$ python -q
>>> import numpy as np
>>> np.set_printoptions(precision=2, suppress=True, linewidth=200, sign=" ")
>>> rnd = lambda a: np.round(a, 2) + 0
>>> A = np.array([[2, 6, 4, 2, 6, 4],
...     [-4, -2, 2, -4, -2, 2],
...     [0, -6, 2, 0, -6, 2],
...     [0, 0, 0, 1, 3, 2],
...     [0, 0, 0, -2, -1, 1],
...     [0, 0, 0, 0, -3, 1]])
>>> A
array([[ 2,  6,  4,  2,  6,  4],
       [-4, -2,  2, -4, -2,  2],
       [ 0, -6,  2,  0, -6,  2],
       [ 0,  0,  0,  1,  3,  2],
       [ 0,  0,  0, -2, -1,  1],
       [ 0,  0,  0,  0, -3,  1]])
>>> r0, r1 = A[2], A[5]
>>> r0 @ r1
np.int64(20)
>>> r0 @ r0
np.int64(80)
>>> p = (r0 @ r1) / (r0 @ r0) * r0
>>> r1 - p
array([ 0. ,  1.5, -0.5,  0. , -1.5,  0.5])
>>> np.outer(r0, r1)
array([[ 0,  0,  0,  0,  0,  0],
       [ 0,  0,  0,  0, 18, -6],
       [ 0,  0,  0,  0, -6,  2],
       [ 0,  0,  0,  0,  0,  0],
       [ 0,  0,  0,  0, 18, -6],
       [ 0,  0,  0,  0, -6,  2]])
>>> rng = np.random.default_rng(85885)
>>> idx = rng.permutation(6)
>>> idx
array([ 3,  2,  4,  1,  0,  5])
>>> Y = A[idx][:, idx]
>>> Y
array([[ 1,  0,  3,  0,  0,  2],
       [ 0,  2, -6, -6,  0,  2],
       [-2,  0, -1,  0,  0,  1],
       [-4,  2, -2, -2, -4,  2],
       [ 2,  4,  6,  6,  2,  4],
       [ 0,  0, -3,  0,  0,  1]])
>>> x0 = np.array([-2, 0, -1, -2, 0, 1])
>>> rhs = A @ x0
>>> beta, lr = np.zeros(6), 1 / np.linalg.norm(A, 2) ** 2
>>> for i in range(50):
...     beta -= lr * A.T @ (A @ beta - rhs)
...     if i % 10 == 0: print(i, round(np.linalg.norm(A @ beta - rhs), 2))
... 
0 12.39
10 2.87
20 1.71
30 1.43
40 1.23
>>> rnd(beta)
array([-1.89, -0.09, -0.51, -2.09,  0.08,  0.57])
>>> data = np.loadtxt("data.csv", delimiter=",")
>>> data
array([[ 3.3,  3. ,  3. ,  3. ],
       [ 2. ,  2.3, -1. , -3. ],
       [ 3. ,  1. ,  0.3,  3. ],
       [ 3. ,  3. ,  3. ,  3.3]])
>>> np.linalg.cond(data) > 100
np.False_
>>> round(np.log10(np.linalg.cond(data)))
2
>>> np.argsort(-np.linalg.norm(data, axis=0).round(6), kind="stable")[:3]
array([ 3,  0,  1])
>>> vals, evecs = np.linalg.eig(data)
>>> rnd(np.sort(np.linalg.eigvals(data.T)))
array([-2.02,  0.3 ,  3.3 ,  7.62])
>>> rnd(np.prod(vals))
np.float64(-15.26)
>>> rnd(data @ evecs[:, 0] - vals[0] * evecs[:, 0])
array([ 0.,  0.,  0.,  0.])
>>> print(rnd(np.sort(np.linalg.eigvals(np.linalg.inv(data)))))
[-0.49  0.13  0.3   3.33]
